% python3 -q
>>> import numpy as np
>>> np.set_printoptions(precision=2, suppress=True, linewidth=160, legacy="1.25")
>>> X = np.array([[2, -1, -3, 2], [-1, 0, -1, 1], [5, -1, 0, -1]])
>>> print(X)
[[ 2 -1 -3  2]
 [-1  0 -1  1]
 [ 5 -1  0 -1]]
>>> # rows and columns are dependent
>>> B = X / np.linalg.norm(X, axis=1, keepdims=True)
>>> C2 = B @ B.T
>>> print(C2)
[[ 1.    0.41  0.41]
 [ 0.41  1.   -0.67]
 [ 0.41 -0.67  1.  ]]
>>> print(np.linalg.norm(B, axis=1))
[1. 1. 1.]
>>> print((np.abs(C2) > 0.9).astype(int))
[[1 0 0]
 [0 1 0]
 [0 0 1]]
>>> print(C2[2])
[ 0.41 -0.67  1.  ]
>>> print(round(np.degrees(np.arccos(np.clip(C2[2, 1], -1, 1))), 2))
131.81
>>> hat = np.triu(np.array([[-2, -1, 1], [-1, -2, 2], [2, 1, -1]]), 1) + np.eye(3)
>>> B = hat @ C2 @ np.linalg.inv(hat)
>>> print(np.round(np.poly(B), 2) + 0)
[ 1.   -3.    2.22  0.  ]
>>> print(round(float(np.linalg.det(B)), 2))
-0.0
>>> F = np.load("sample10.npy")
>>> print(F)
[[ 2.  1.  0.  0.]
 [ 1.  0.  2.  0.]
 [ 1.  2.  2.  0.]
 [ 0.  0.  0. -1.]]
>>> # splits into 2 blocks
>>> B = F[0, 0] * F[1:] - np.outer(F[1:, 0], F[0])
>>> print(B)
[[ 0. -1.  4.  0.]
 [ 0.  3.  4.  0.]
 [ 0.  0.  0. -2.]]
>>> print(np.flatnonzero(~B.round(6).any(axis=1)))
[]
>>> Q, evecs = np.linalg.qr(F[:, :2])[0], np.linalg.qr(F[:, 2:])[0]
>>> sv = np.linalg.svd(Q.T @ evecs, compute_uv=False)
>>> print(np.round(np.linalg.norm(Q @ Q.T - evecs @ evecs.T, 2), 2))
1.0
>>> print(sv)
[0.65 0.  ]
>>> x0 = np.array([0, 0, 0, -1])
>>> rhs = F @ x0
>>> print(rhs)
[0. 0. 0. 1.]
>>> print(np.linalg.solve(F, rhs))
[ 0.  0.  0. -1.]
>>> hat = np.triu(np.array([[-2, -1, 1, -1], [1, 2, 1, 2], [1, 0, -2, 1], [0, -1, -1, -2]]), 1) + np.eye(4)
>>> B = hat @ F @ np.linalg.inv(hat)
>>> print(np.round(np.linalg.det(B), 2))
8.0
>>> print(B)
[[ 2.  5. -7.  0.]
 [ 2.  4. -2. -6.]
 [ 1.  3. -2. -4.]
 [ 0.  0.  0. -1.]]
>>> print(np.poly(B))
[ 1. -3. -5.  7.  8.]
>>> print(np.linalg.matrix_rank(B))
4
>>> w, evecs = np.linalg.eig(B)
>>> print(round(float(np.prod(w)), 2))
8.0
>>> print(np.sort(np.linalg.eigvals(np.linalg.inv(B))))
[-1.   -0.76  0.27  0.61]
>>> m1 = np.load("x.npy")
>>> print(m1)
[[0 0 1 0]
 [0 0 1 1]
 [1 1 0 1]
 [0 1 1 0]]
>>> # symmetric
>>> w, evecs = np.linalg.eig(m1)
>>> print(round(float(np.prod(w)), 2))
1.0
>>> print(np.sort(np.linalg.eigvals(m1.T)))
[-1.48 -1.    0.31  2.17]
>>> print(np.sort(np.linalg.eigvals(np.linalg.inv(m1))))
[-1.   -0.68  0.46  3.21]
>>> print(np.round(m1 @ evecs[:, 0] - w[0] * evecs[:, 0], 2) + 0)
[0. 0. 0. 0.]
>>> Q, evecs = np.linalg.qr(m1[:, :3])[0], np.linalg.qr(m1[:, 3:])[0]
>>> sv = np.linalg.svd(Q.T @ evecs, compute_uv=False)
>>> print((sv > 0.9).sum())
0
>>> print(np.degrees(np.arccos(sv.clip(0, 1))))
[30.]
>>> print(round(float(np.linalg.norm(Q @ Q.T - evecs @ evecs.T, 2)), 2))
1.0
>>> data = np.load("mat.npy")
>>> print(data)
[[-1.5 -1.1 -1.3  0.4]
 [ 0.  -1.6  0.   0.8]
 [-0.6  1.4  0.8 -0.2]]
>>> print(np.unravel_index(np.abs(data).argmax(), data.shape))
(1, 1)
>>> print(data.sum(axis=0))
[-2.1 -1.3 -0.5  1. ]
>>> print(data.mean(axis=0))
[-0.7  -0.43 -0.17  0.33]
>>> print(round(float(np.linalg.norm(data)), 2))
3.39
